$ python -q
>>> import numpy as np
>>> from numpy import linalg as LA
>>> np.set_printoptions(precision=1, suppress=True, linewidth=100)
>>> def rd(a):
...     return np.round(a, 1) + 0
... 
>>> mat = np.load("out13.npy")
>>> print(mat)
[[  1.   8.   4.  -8.]
 [  8.  13.   8. -16.]
 [  4.   8.   1.  -8.]
 [ -8. -16.  -8.  13.]]
>>> w, vecs = LA.eigh(mat)
>>> x = np.array([1, 2, 2, -2])
>>> print(rd(x @ mat @ x / (x @ x)), rd(w[0]), w[-1])
34.2 -3.0 37.0
>>> print(rd(vecs * np.abs(w) @ vecs.T))
[[  6.4   6.8   3.4  -6.8]
 [  6.8  16.6   6.8 -13.6]
 [  3.4   6.8   6.4  -6.8]
 [ -6.8 -13.6  -6.8  16.6]]
>>> print(x @ mat @ x)
445.0
>>> U, sv = LA.svd(mat)
Traceback (most recent call last):
  File "<python-input-11>", line 1, in <module>
    U, sv = LA.svd(mat)
    ^^^^^
ValueError: too many values to unpack (expected 2)
>>> U, sv, VT = LA.svd(mat, full_matrices=False)
>>> print(rd(VT @ VT.T))
[[1. 0. 0. 0.]
 [0. 1. 0. 0.]
 [0. 0. 1. 0.]
 [0. 0. 0. 1.]]
>>> print(rd(np.sqrt((sv ** 2).sum())), rd(LA.norm(mat)))
37.4 37.4
>>> print(np.allclose(U * sv @ VT, mat))
True
>>> print(rd(np.abs(VT[0])))
[0.3 0.6 0.3 0.6]
>>> print(np.abs(U[:, 0]).round(6).argmax())
1
>>> m1 = np.load("block17.npy")
>>> print(rd(m1))
[[1.  0.2 0.  0.  0.  0. ]
 [0.2 1.  0.2 0.  0.  0. ]
 [0.  0.2 1.  0.2 0.  0. ]
 [0.  0.  0.2 1.  0.2 0. ]
 [0.  0.  0.  0.2 1.  0.2]
 [0.  0.  0.  0.  0.2 1. ]]
>>> T = np.stack([m1, 2 * m1, m1[::-1]])
>>> print(T.shape)
(3, 6, 6)
>>> print((T @ m1.T).shape)
(3, 6, 6)
>>> P = np.triu(np.array([[2, 0, 0, 2], [1, 2, 2, 1], [0, 1, 1, 2], [0, 0, 0, 1]]), 1) + np.eye(4)
>>> B = P @ mat @ LA.inv(P)
>>> print(B)
[[-15. -24.  36.   0.]
 [  8.  13. -24.   0.]
 [-12. -24.  33.   0.]
 [ -8. -16.  24.  -3.]]
>>> print(rd(np.poly(B)))
[   1.  -28. -306. -972. -999.]
>>> print(LA.matrix_rank(B))
4
>>> print(P @ mat - mat @ P)
[[-16. -32. -32.   8.]
 [  0.   0. -32. -48.]
 [-16. -32. -32.   8.]
 [  0.   0.  32.  48.]]
>>> data = np.loadtxt("case0.csv", delimiter=",")
>>> print(data)
[[ -0.6   1.    0.4  -0.7  -0.8   0.6   0.2   2.4   1.4  -1.3   0.8]
 [ -1.6   0.7  -3.1  -0.8  -0.3   0.9   2.6  -0.1   1.2  -0.5  -0.2]
 [-16.   26.  -16.  -12.   28.    2.   20.   -4.    0.    6.  -14. ]
 [  1.3  -0.3  -0.9  -0.9  -0.5   1.2   1.2  -0.2  -0.4   0.2  -0.7]
 [ -1.    1.   -0.7   0.5  -2.4  -0.4  -0.1   0.7   0.7   1.4  -1.6]
 [ -0.3  -1.5   0.1  -0.1   0.   -1.6  -0.5  -1.5  -0.2   1.3  -0.8]
 [  1.7   0.2   0.6  -0.7   0.7  -1.    0.5   0.7   0.9   0.3  -1.1]
 [ -0.8   1.5  -0.7  -0.3   1.    0.6  -2.4  -0.4  -1.    0.8  -1.1]
 [  0.5   0.   -0.3  -0.5   0.7  -2.4   0.4  -0.2  -0.3  -0.9   0. ]
 [  1.    0.    0.6  -0.8   1.9   0.6  -0.3  -2.1  -0.6  -1.1   0.2]
 [  1.9   0.3   0.2  -0.5   1.6   0.5  -0.6  -0.2  -0.4   0.5   0.7]
 [ -1.1  -1.   -0.3   1.5   0.   -2.   -1.   -0.1  -1.    0.4  -1.1]
 [ -1.7  -0.8   1.7  -0.4   0.2   0.6  -1.2   0.7   0.8  -2.1   0.7]
 [ -0.5   0.   -0.7  -0.2   1.1  -1.9  -0.7  -0.4  -1.6   2.7  -0.2]
 [ -0.5   1.9   0.   -1.5  -0.8  -0.1   0.7  -1.2  -1.8   0.3  -0.2]
 [  0.3  -0.2   2.    2.2   1.6   0.5   1.1  -0.8  -1.7   0.2  -1.4]
 [  0.2  -0.7  -1.1  -0.6  -0.3  -1.2  -0.2   0.1   1.   -0.3   0.8]
 [  1.4  -0.2   0.3  -0.8   1.9  -0.3  -1.6   0.3   1.3  -0.8  -0.9]
 [ -0.3   0.1   3.3   0.4   1.3  -1.    2.8  -0.5   0.5  -1.1   0.7]
 [ -0.7   0.9   2.1  -0.3   0.1   1.1   2.4  -2.    0.1  -0.7  -1.2]
 [  0.2  -0.1   0.6   1.3  -0.8   0.1  -0.9   0.1   2.6   1.2  -1. ]
 [  0.7  -0.9  -1.   -1.3  -1.1  -1.2   0.2   0.    0.9   1.5   1.7]
 [  0.3   0.1  -0.3  -0.6  -1.2   1.5   1.3   1.4   0.1  -0.7   1.6]
 [  0.6  -1.2   0.4  -0.3   0.2   0.8   1.9  -0.2   1.9   1.    0.4]
 [ -0.4  -1.   -1.1   1.4  -0.9  -1.6  -0.6  -0.8   1.1   1.1  -0.5]]
>>> q, Rm = LA.qr(data)
>>> print(np.allclose(Rm.T @ Rm, data.T @ data))
True
>>> x = np.array([-3, -9, 6, 8, 4, 4, -2, 3, 6, 3, -9])
>>> y = data @ x
>>> print(rd(LA.solve(data.T @ data, data.T @ y)))
[-3. -9.  6.  8.  4.  4. -2.  3.  6.  3. -9.]
>>> try:
...     LA.solve(data, y)
... except LA.LinAlgError as e:
...     print(e)
... 
Last 2 dimensions of the array must be square
>>> rng = np.random.default_rng(854105)
>>> y = y + 0.3 * rng.normal(size=25)
>>> print(rd(y))
[  -7.1  -21.6 -166.3   -8.8    7.6   14.6    7.1   -1.9  -20.   -10.2   -9.1   21.    19.    -6.9
  -44.3   37.   -13.5   17.3   10.7    7.6   41.7  -25.6  -21.9   19.    18.2]
>>> c, *_ = LA.lstsq(data, y)
>>> print([round(float(LA.norm(LA.solve(data.T @ data + lam * np.eye(11), data.T @ y))), 2) for lam in (0, 1, 10, 100)])
[19.0, 17.91, 13.2, 5.07]
>>> print(rd(c))
[-2.9 -9.1  6.   7.9  4.   4.  -2.   2.9  6.   2.9 -9.1]
>>> x = np.array([2, 2, 1, 2, 2, 2, 0, 1, 0, 0, 1])
>>> h = np.maximum(data @ x, 0)
>>> print(rd(h))
[ 2.6  0.  22.   0.   0.   0.   2.   1.8  0.   4.1  8.3  0.   0.   0.   0.   8.6  0.   3.7  4.5
  1.1  1.1  0.   2.9  0.8  0. ]
>>> print(rd(np.maximum(data @ (3 * x), 0)))
[ 7.8  0.  66.   0.   0.   0.   6.   5.4  0.  12.3 24.9  0.   0.   0.   0.  25.8  0.  11.1 13.5
  3.3  3.3  0.   8.7  2.4  0. ]
